>>> import numpy as np
>>> np.set_printoptions(precision=3, suppress=True, linewidth=140)
>>> def rnd(a):
...     return np.round(a, 3) + 0
... 
>>> A = np.loadtxt("dump.csv", delimiter=",")
>>> A
array([[ 10.02 ,   7.007,  -8.841,   0.442,   4.229],
       [ 10.437,   7.955,  -9.159,   0.864,   5.104],
       [  9.079,   5.185,  -8.337,  -0.304,   2.746],
       [  7.778,   6.477,  -9.626,   0.935,   3.928],
       [  9.536,   6.882,  -8.343,  -0.832,   2.537],
       [  9.513,   6.77 ,  -8.489,  -0.693,   2.937],
       [  7.453,   5.238, -10.21 ,  -1.141,   1.721],
       [  9.3  ,   6.717,  -8.858,  -0.775,   3.166],
       [  7.604,   5.447, -10.782,   1.284,   3.514],
       [  9.556,   6.467,  -8.696,   0.349,   1.592],
       [ 10.917,   7.029,  -9.958,   0.562,   2.904]])
>>> Xc = A - A.mean(axis=0)
>>> evecs = np.linalg.svd(Xc)[2][:1]
>>> B = Xc - Xc @ evecs.T @ evecs
>>> rnd(np.diag(evecs.T @ evecs))
array([0.442, 0.272, 0.045, 0.035, 0.206])
>>> np.linalg.norm(B, axis=1).round(6).argmax()
np.int64(8)
>>> rnd(np.cov(Xc @ evecs.T, rowvar=False))
np.float64(2.257)
>>> B = np.c_[A[:, :3] @ np.array([[-2, 3, 1], [-2, -3, 0], [0, 2, 0]]), np.array([3, 3, 1, 3, 3, 0, 0, 3, 0, 2, 2])]
>>> rnd(B)
array([[-34.054,  -8.643,  10.02 ,   3.   ],
       [-36.784, -10.872,  10.437,   3.   ],
       [-28.528,  -4.992,   9.079,   1.   ],
       [-28.51 , -15.349,   7.778,   3.   ],
       [-32.836,  -8.724,   9.536,   3.   ],
       [-32.566,  -8.749,   9.513,   0.   ],
       [-25.382, -13.775,   7.453,   0.   ],
       [-32.034,  -9.967,   9.3  ,   3.   ],
       [-26.102, -15.093,   7.604,   0.   ],
       [-32.046,  -8.125,   9.556,   2.   ],
       [-35.892,  -8.252,  10.917,   2.   ]])
>>> rnd(np.linalg.norm(B - A @ np.linalg.lstsq(A, B)[0], axis=0))
array([0.   , 0.   , 0.   , 2.821])
>>> np.linalg.matrix_rank(np.c_[A, B])
np.int64(6)
>>> cov = np.cov(B, rowvar=False)
>>> rnd(B.std(axis=0))
array([3.584, 3.099, 1.093, 1.266])
>>> rnd(cov)
array([[14.13 , -6.19 , -4.112, -3.027],
       [-6.19 , 10.566,  2.625,  0.621],
       [-4.112,  2.625,  1.313,  0.725],
       [-3.027,  0.621,  0.725,  1.764]])
>>> rnd(np.corrcoef(B.T))
array([[ 1.   , -0.507, -0.954, -0.606],
       [-0.507,  1.   ,  0.705,  0.144],
       [-0.954,  0.705,  1.   ,  0.476],
       [-0.606,  0.144,  0.476,  1.   ]])
>>> rnd(np.polyfit(B[:, 3], B[:, 0], 1))
array([ -1.716, -28.219])
>>> np.argwhere(np.triu(np.abs(np.corrcoef(B.T)) > 0.8, 1))
array([[0, 2]])
>>> rnd(np.einsum("ii->", cov))
np.float64(27.773)
>>> rnd(np.linalg.det(2 * cov)), rnd(np.linalg.det(cov))
(np.float64(45.373), np.float64(2.836))
>>> rnd(np.linalg.eigvals(cov).sum().real)
np.float64(27.773)
>>> rnd(np.einsum("ij,ji->", cov, cov))
np.float64(460.502)
>>> rnd(np.kron(np.eye(2, dtype=int), cov))
array([[14.13 , -6.19 , -4.112, -3.027,  0.   ,  0.   ,  0.   ,  0.   ],
       [-6.19 , 10.566,  2.625,  0.621,  0.   ,  0.   ,  0.   ,  0.   ],
       [-4.112,  2.625,  1.313,  0.725,  0.   ,  0.   ,  0.   ,  0.   ],
       [-3.027,  0.621,  0.725,  1.764,  0.   ,  0.   ,  0.   ,  0.   ],
       [ 0.   ,  0.   ,  0.   ,  0.   , 14.13 , -6.19 , -4.112, -3.027],
       [ 0.   ,  0.   ,  0.   ,  0.   , -6.19 , 10.566,  2.625,  0.621],
       [ 0.   ,  0.   ,  0.   ,  0.   , -4.112,  2.625,  1.313,  0.725],
       [ 0.   ,  0.   ,  0.   ,  0.   , -3.027,  0.621,  0.725,  1.764]])
>>> rnd(np.linalg.eigvals(cov))
array([20.502,  6.261,  0.022,  0.988])
>>> cent = np.array([[1, 5, 2], [-2, 3, -3], [-3, -2, 2]])
>>> rng = np.random.default_rng(1178)
>>> mat = (rng.random((22, 3)) < 0.25) @ cent
>>> mat
array([[-1,  8, -1],
       [-3, -2,  2],
       [-1,  8, -1],
       [-5,  1, -1],
       [-3, -2,  2],
       [ 0,  0,  0],
       [-2,  3, -3],
       [ 0,  0,  0],
       [-2,  3, -3],
       [ 0,  0,  0],
       [-2,  3,  4],
       [-2,  3,  4],
       [-3, -2,  2],
       [ 0,  0,  0],
       [ 1,  5,  2],
       [ 0,  0,  0],
       [ 0,  0,  0],
       [ 0,  0,  0],
       [ 0,  0,  0],
       [-2,  3,  4],
       [ 1,  5,  2],
       [ 0,  0,  0]])
>>> # row 2 repeats row 0
>>> x0 = np.array([2, 1, -2])
>>> target = mat @ x0
>>> rnd(np.linalg.solve(mat.T @ mat, mat.T @ target))
array([ 2.,  1., -2.])
>>> rnd(np.linalg.pinv(mat) @ mat)
array([[1., 0., 0.],
       [0., 1., 0.],
       [0., 0., 1.]])
>>> target = target + 0.1 * rng.normal(size=22)
>>> rnd(target)
array([  8.057, -11.948,   8.023,  -7.192, -11.924,  -0.033,   5.041,  -0.009,   4.921,  -0.18 ,  -8.914,  -9.152, -11.945,   0.015,
         2.971,   0.138,   0.156,   0.021,  -0.006,  -9.047,   2.851,  -0.081])
>>> beta, *_ = np.linalg.lstsq(mat, target)
>>> rnd(np.linalg.norm(target - mat @ beta))
np.float64(0.438)
>>> x0 = np.array([2, 2, 1])
>>> target = mat @ x0
>>> beta, lr = np.zeros(3), 1 / np.linalg.norm(mat, 2) ** 2
>>> for i in range(300):
...     beta -= lr * mat.T @ (mat @ beta - target)
...     if i % 50 == 0: print(i, round(np.linalg.norm(mat @ beta - target), 3))
... 
0 14.188
50 0.0
100 0.0
150 0.0
200 0.0
250 0.0
>>> rnd(np.linalg.cond(mat))
np.float64(1.979)
>>> Q, evecs = np.linalg.qr(mat[:, :2])[0], np.linalg.qr(mat[:, 2:])[0]
>>> s = np.linalg.svd(Q.T @ evecs, compute_uv=False)
>>> rnd(np.linalg.norm(Q @ Q.T - evecs @ evecs.T, 2))
np.float64(1.0)
>>> rnd(s)
array([0.232])
>>> Xc = (mat - mat.mean(axis=0)) / mat.std(axis=0)
>>> rnd(Xc.std(axis=0))
array([1., 1., 1.])
>>> np.argwhere(np.abs(Xc) > 2)
array([[0, 1],
       [2, 1],
       [3, 0]])
>>> beta = np.linalg.lstsq(np.delete(Xc, 1, axis=1), Xc[:, 1])[0]
>>> np.abs(beta).argmax()
np.int64(0)
>>> d = np.linalg.norm(A[:, None] - A[None], axis=-1)
>>> rnd(np.linalg.norm(A, axis=1))
array([15.676, 16.82 , 13.655, 14.54 , 14.664, 14.748, 13.838, 14.856, 14.756, 14.54 , 16.628])
>>> d.mean(axis=1).argmax()
np.int64(6)
>>> d.shape
(11, 11)
>>> Q, _ = np.linalg.qr(np.array([[0.9, 0.1, -0.3, -0.5, -0.2, -0.2, 0.1, -1.1],
...     [0.2, 0.6, 0.1, -1.4, -0.6, -0.9, 1.0, 0.1],
...     [-0.2, -2.8, 1.4, 0.7, 0.1, -1.3, -2.4, -1.9],
...     [1.0, 0.3, -1.5, 1.3, -0.3, -0.5, -0.2, -0.1],
...     [0.2, 0.3, 0.4, -2.1, -0.8, 0.2, 0.1, 1.8],
...     [0.9, 1.6, -0.7, -0.1, -1.0, -1.3, 1.5, 0.0],
...     [0.4, -0.1, -0.4, -0.7, -1.2, 0.9, -0.1, -0.8],
...     [-1.3, 0.2, 0.3, 1.7, 0.1, -1.2, -1.4, 2.3]]))
>>> E = Q[:, :8]
>>> rnd(E)
array([[-0.42 ,  0.11 , -0.142, -0.15 ,  0.149,  0.007,  0.538,  0.676],
       [-0.093, -0.159, -0.325,  0.191, -0.155,  0.748, -0.398,  0.285],
       [ 0.093,  0.859, -0.195, -0.319, -0.289,  0.137, -0.053, -0.089],
       [-0.467,  0.062,  0.684, -0.052, -0.108,  0.437,  0.164, -0.279],
       [-0.093, -0.064, -0.47 ,  0.379, -0.228,  0.114,  0.578, -0.473],
       [-0.42 , -0.367, -0.265, -0.615, -0.378, -0.193, -0.172, -0.172],
       [-0.187,  0.095,  0.183,  0.483, -0.671, -0.371, -0.147,  0.283],
       [ 0.607, -0.268,  0.208, -0.285, -0.463,  0.205,  0.37 ,  0.206]])
>>> # keeps lengths
>>> np.allclose(E @ E.T, E.T @ E)
True
>>> rnd(np.sort(np.abs(np.linalg.eigvals(E))))
array([1., 1., 1., 1., 1., 1., 1., 1.])
>>> w1 = np.array([[3, 2, 4],
...     [0, 5, 5],
...     [3, 2, 4],
...     [1, 3, 4],
...     [4, 0, 0],
...     [5, 5, 3],
...     [5, 4, 0],
...     [3, 0, 5]])
>>> beta = np.array([0, 0, 2])
>>> H = np.maximum(E @ w1 + beta, 0)
>>> (H > 0).mean(axis=0)
array([0.5 , 0.75, 0.75])
>>> np.linalg.matrix_rank(H)
np.int64(3)
>>> (H > 0).astype(int)
array([[1, 1, 1],
       [1, 1, 1],
       [0, 1, 1],
       [1, 1, 1],
       [0, 1, 0],
       [0, 0, 0],
       [0, 0, 1],
       [1, 1, 1]])
>>> cent = np.array([[0, -3, 2], [2, 1, 1], [2, 3, -1]])
>>> (H @ cent).round(6).argmax(axis=1)
array([0, 1, 1, 0, 0, 0, 1, 0])
>>> w1 @ cent
array([[ 12,   5,   4],
       [ 20,  20,   0],
       [ 12,   5,   4],
       [ 14,  12,   1],
       [  0, -12,   8],
       [ 16,  -1,  12],
       [  8, -11,  14],
       [ 10,   6,   1]])
